>>> import numpy as np
>>> import numpy.linalg as la
>>> np.set_printoptions(precision=3, suppress=True, linewidth=100)
>>> rng = np.random.default_rng(80)
>>> K = np.eye(6, dtype=int)[rng.permutation(6)]
>>> print(K)
[[0 1 0 0 0 0]
 [0 0 0 0 1 0]
 [1 0 0 0 0 0]
 [0 0 1 0 0 0]
 [0 0 0 1 0 0]
 [0 0 0 0 0 1]]
>>> print((K + K.T) / 2)
[[0.  0.5 0.5 0.  0.  0. ]
 [0.5 0.  0.  0.  0.5 0. ]
 [0.5 0.  0.  0.5 0.  0. ]
 [0.  0.  0.5 0.  0.5 0. ]
 [0.  0.5 0.  0.5 0.  0. ]
 [0.  0.  0.  0.  0.  1. ]]
>>> print(np.allclose(K, K.T))
False
>>> print(round(np.abs(la.eigvals(K)).max(), 3))
1.0
>>> print((K - K.T) / 2)
[[ 0.   0.5 -0.5  0.   0.   0. ]
 [-0.5  0.   0.   0.   0.5  0. ]
 [ 0.5  0.   0.  -0.5  0.   0. ]
 [ 0.   0.   0.5  0.  -0.5  0. ]
 [ 0.  -0.5  0.   0.5  0.   0. ]
 [ 0.   0.   0.   0.   0.   0. ]]
>>> print(np.sort(np.abs(la.eigvals(K))))
[1. 1. 1. 1. 1. 1.]
>>> print(la.matrix_power(K, 2))
[[0 0 0 0 1 0]
 [0 0 0 1 0 0]
 [0 1 0 0 0 0]
 [1 0 0 0 0 0]
 [0 0 1 0 0 0]
 [0 0 0 0 0 1]]
>>> print(K @ np.ones(6))
[1. 1. 1. 1. 1. 1.]
>>> print(la.matrix_power(K, 100))
[[1 0 0 0 0 0]
 [0 1 0 0 0 0]
 [0 0 1 0 0 0]
 [0 0 0 1 0 0]
 [0 0 0 0 1 0]
 [0 0 0 0 0 1]]
>>> print(np.sort(np.abs(la.eigvals(K)))[::-1])
[1. 1. 1. 1. 1. 1.]
>>> p = np.eye(6)[0]
>>> for _ in range(3):
...     p = p @ K
...     print(p.round(3))
... 
[0. 1. 0. 0. 0. 0.]
[0. 0. 0. 0. 1. 0.]
[0. 0. 0. 1. 0. 0.]
>>> W0 = np.load("dump.npy")
>>> print(W0)
[[  0 -12 -36   0   8  24]
 [-30 -54 -24  20  36  16]
 [ -6 -24   0   4  16   0]
 [  0 -12 -36   0  -4 -12]
 [-30 -54 -24 -10 -18  -8]
 [ -6 -24   0  -2  -8   0]]
>>> other = W0 + rng.integers(-2, 3, (6, 1)) @ rng.integers(-2, 3, (1, 6))
>>> print(other)
[[  0 -12 -36   0   8  24]
 [-31 -53 -25  22  38  18]
 [ -7 -23  -1   6  18   2]
 [ -2 -10 -38   4   0  -8]
 [-29 -55 -23 -12 -20 -10]
 [ -4 -26   2  -6 -12  -4]]
>>> print(np.round(la.svd(other - W0, compute_uv=False), 3) + 0)
[12.845  0.     0.     0.     0.     0.   ]
>>> print(other - W0)
[[ 0  0  0  0  0  0]
 [-1  1 -1  2  2  2]
 [-1  1 -1  2  2  2]
 [-2  2 -2  4  4  4]
 [ 1 -1  1 -2 -2 -2]
 [ 2 -2  2 -4 -4 -4]]
>>> u = np.array([-1, 2, -1])
>>> print(np.cross(other[4, :3], other[1, :3]))
[ 156  -12 -168]
>>> print(np.convolve(other[4], u))
[ 29  -3 -58  21  19 -18   0  10]
>>> print(np.polyval(u, other[4]))
[ -900 -3136  -576  -169  -441  -121]
>>> print(np.array([np.convolve(row, u, "same") for row in other]))
[[ 12  12 -60  28  -8  40]
 [ -9 -50 -19  31  36  -2]
 [  9 -38  15  -5  28 -14]
 [  6  20 -70  46   4 -16]
 [ -3 -58  21  19 -18   0]
 [ 18 -50  36  -2 -14   4]]
>>> def softmax(z):
...     e = np.exp(z - z.max(axis=-1, keepdims=True))
...     return e / e.sum(axis=-1, keepdims=True)
... 
>>> print(softmax(K[4] + 4))
[0.13  0.13  0.13  0.352 0.13  0.13 ]
>>> scores = K @ K.T / np.sqrt(6)
>>> print(softmax(scores)[4] @ K)
[0.154 0.154 0.154 0.231 0.154 0.154]
>>> print(softmax(scores + np.triu(np.full(scores.shape, -np.inf), 1)))
[[1.    0.    0.    0.    0.    0.   ]
 [0.399 0.601 0.    0.    0.    0.   ]
 [0.285 0.285 0.429 0.    0.    0.   ]
 [0.222 0.222 0.222 0.334 0.    0.   ]
 [0.182 0.182 0.182 0.182 0.273 0.   ]
 [0.154 0.154 0.154 0.154 0.154 0.231]]
>>> print(softmax(scores).round(6).argmax(axis=1))
[0 1 2 3 4 5]
>>> print(softmax(scores))
[[0.231 0.154 0.154 0.154 0.154 0.154]
 [0.154 0.231 0.154 0.154 0.154 0.154]
 [0.154 0.154 0.231 0.154 0.154 0.154]
 [0.154 0.154 0.154 0.231 0.154 0.154]
 [0.154 0.154 0.154 0.154 0.231 0.154]
 [0.154 0.154 0.154 0.154 0.154 0.231]]
>>> print(np.trace(W0))
-72
>>> print((W0 - W0.T) / 2)
[[  0.   9. -15.   0.  19.  15.]
 [ -9.   0.   0.  16.  45.  20.]
 [ 15.   0.   0.  20.  20.   0.]
 [  0. -16. -20.   0.   3.  -5.]
 [-19. -45. -20.  -3.   0.   0.]
 [-15. -20.   0.   5.   0.   0.]]
>>> print(round(la.norm(K[4], 1), 3), round(la.norm(K[4], np.inf), 3))
1.0 1.0
>>> print(K[4] @ K[0])
0
>>> print(round(la.norm(K, "nuc"), 3))
6.0
>>> print(la.norm(K, axis=1).argmax())
0
>>> print(round(float(la.norm(K[4] - K[0])), 3))
1.414
>>> print(la.norm(K, axis=1))
[1. 1. 1. 1. 1. 1.]
>>> X = np.array([[0, 0, 0, 0, 0, 0, 1],
...     [0, 0, 0, 0, 1, 1, 0],
...     [0, 0, 0, 1, 0, 0, 1],
...     [0, 0, 1, 0, 0, 0, 0],
...     [0, 1, 0, 0, 0, 1, 0],
...     [0, 1, 0, 0, 1, 0, 0],
...     [1, 0, 1, 0, 0, 0, 0]])
>>> # equal to its transpose
>>> vals, evecs = la.eigh(X)
>>> x = np.array([-2, 1, -1, -2, 2, 1, 2])
>>> print(x @ X @ x)
2
>>> print((np.sign(evecs[:, -1].round(6)) == np.sign(evecs[0, -1].round(6))).astype(int))
[1 0 1 1 0 0 1]
>>> print(np.abs(X).sum(axis=1).max(), round(float(np.abs(vals).max()), 3))
2 2.0
>>> print(X.sum(axis=0))
[1 2 2 1 2 2 2]
>>> print(np.unravel_index(np.abs(X).argmax(), X.shape))
(np.int64(0), np.int64(6))
>>> print(np.round(la.norm(X), 3))
3.464
>>> print(np.abs(X).max())
1
>>> X[7]
Traceback (most recent call last):
  File "<python-input-54>", line 1, in <module>
    X[7]
    ~^^^
IndexError: index 7 is out of bounds for axis 0 with size 7
>>> print(X.sum(axis=1))
[1 2 2 1 2 2 2]
>>> print(X - X[0])
[[ 0  0  0  0  0  0  0]
 [ 0  0  0  0  1  1 -1]
 [ 0  0  0  1  0  0  0]
 [ 0  0  1  0  0  0 -1]
 [ 0  1  0  0  0  1 -1]
 [ 0  1  0  0  1  0 -1]
 [ 1  0  1  0  0  0 -1]]
>>> print(X.mean(axis=0))
[0.143 0.286 0.286 0.143 0.286 0.286 0.286]
>>> vals, evecs = la.eigvalsh(X)
Traceback (most recent call last):
  File "<python-input-58>", line 1, in <module>
    vals, evecs = la.eigvalsh(X)
    ^^^^^^^^^^^
ValueError: too many values to unpack (expected 2)
>>> vals, evecs = la.eigh(X)
>>> print(vals)
[-1.618 -1.    -1.    -0.618  0.618  1.618  2.   ]
>>> print(np.abs(evecs[:, -1]))
[0.    0.577 0.    0.    0.577 0.577 0.   ]
>>> print(np.round(evecs.T @ evecs, 3) + 0)
[[1. 0. 0. 0. 0. 0. 0.]
 [0. 1. 0. 0. 0. 0. 0.]
 [0. 0. 1. 0. 0. 0. 0.]
 [0. 0. 0. 1. 0. 0. 0.]
 [0. 0. 0. 0. 1. 0. 0.]
 [0. 0. 0. 0. 0. 1. 0.]
 [0. 0. 0. 0. 0. 0. 1.]]
>>> print((vals > 1e-8).sum(), (vals < -1e-8).sum())
3 4
>>> print(np.round(vals.sum(), 3), np.trace(X))
-0.0 0
>>> print(np.round(la.eigvalsh(X + -2 * np.eye(7)), 3) + 0)
[-3.618 -3.    -3.    -2.618 -1.382 -0.382  0.   ]
>>> print(la.svd(X, compute_uv=False))
[2.    1.618 1.618 1.    1.    0.618 0.618]
>>> print(X @ X)
[[1 0 1 0 0 0 0]
 [0 2 0 0 1 1 0]
 [1 0 2 0 0 0 0]
 [0 0 0 1 0 0 1]
 [0 1 0 0 2 1 0]
 [0 1 0 0 1 2 0]
 [0 0 0 1 0 0 2]]
>>> mat = np.array([[-0.2, 0.3, -0.5, 1.5, -0.8, 1.4, 0.6, 0.3, 0.0],
...     [0.3, -0.9, 0.4, -0.9, -1.3, 0.4, 0.4, 1.0, 0.9],
...     [0.5, 0.7, -0.1, -0.6, -0.3, 0.3, 0.6, -0.5, -1.4],
...     [0.0, 0.6, -0.4, -0.6, -0.7, -0.1, 1.1, 1.4, -1.8],
...     [-1.2, -0.4, 0.7, -0.3, 1.1, -0.3, 0.3, -0.4, -3.9],
...     [0.8, 0.4, 2.4, -1.3, 2.0, 1.8, -0.6, -0.2, 0.6],
...     [0.6, 2.5, 0.1, 0.0, 0.5, -2.4, -1.0, 0.2, 0.1],
...     [0.0, -1.0, 2.7, 0.9, 1.3, 0.3, -1.1, 0.9, 1.0],
...     [-1.4, 2.2, -0.5, 0.4, -0.3, -0.9, -0.6, -0.2, 0.7]])
>>> print(mat)
[[-0.2  0.3 -0.5  1.5 -0.8  1.4  0.6  0.3  0. ]
 [ 0.3 -0.9  0.4 -0.9 -1.3  0.4  0.4  1.   0.9]
 [ 0.5  0.7 -0.1 -0.6 -0.3  0.3  0.6 -0.5 -1.4]
 [ 0.   0.6 -0.4 -0.6 -0.7 -0.1  1.1  1.4 -1.8]
 [-1.2 -0.4  0.7 -0.3  1.1 -0.3  0.3 -0.4 -3.9]
 [ 0.8  0.4  2.4 -1.3  2.   1.8 -0.6 -0.2  0.6]
 [ 0.6  2.5  0.1  0.   0.5 -2.4 -1.   0.2  0.1]
 [ 0.  -1.   2.7  0.9  1.3  0.3 -1.1  0.9  1. ]
 [-1.4  2.2 -0.5  0.4 -0.3 -0.9 -0.6 -0.2  0.7]]
>>> other = la.invert(W0)
Traceback (most recent call last):
  File "<python-input-70>", line 1, in <module>
    other = la.invert(W0)
            ^^^^^^^^^
AttributeError: module 'numpy.linalg' has no attribute 'invert'
>>> other = la.inv(W0)
>>> print(round(float(la.slogdet(W0)[0]), 3))
1.0
>>> print(round(float(la.det(W0) * la.det(other)), 3))
1.0
>>> print(np.round(la.inv(other), 3) + 0)
[[  0. -12. -36.   0.   8.  24.]
 [-30. -54. -24.  20.  36.  16.]
 [ -6. -24.   0.   4.  16.   0.]
 [  0. -12. -36.   0.  -4. -12.]
 [-30. -54. -24. -10. -18.  -8.]
 [ -6. -24.   0.  -2.  -8.   0.]]
>>> print(np.allclose(other, W0.T))
False
>>> print(np.round(la.cond(W0), 3))
21.507
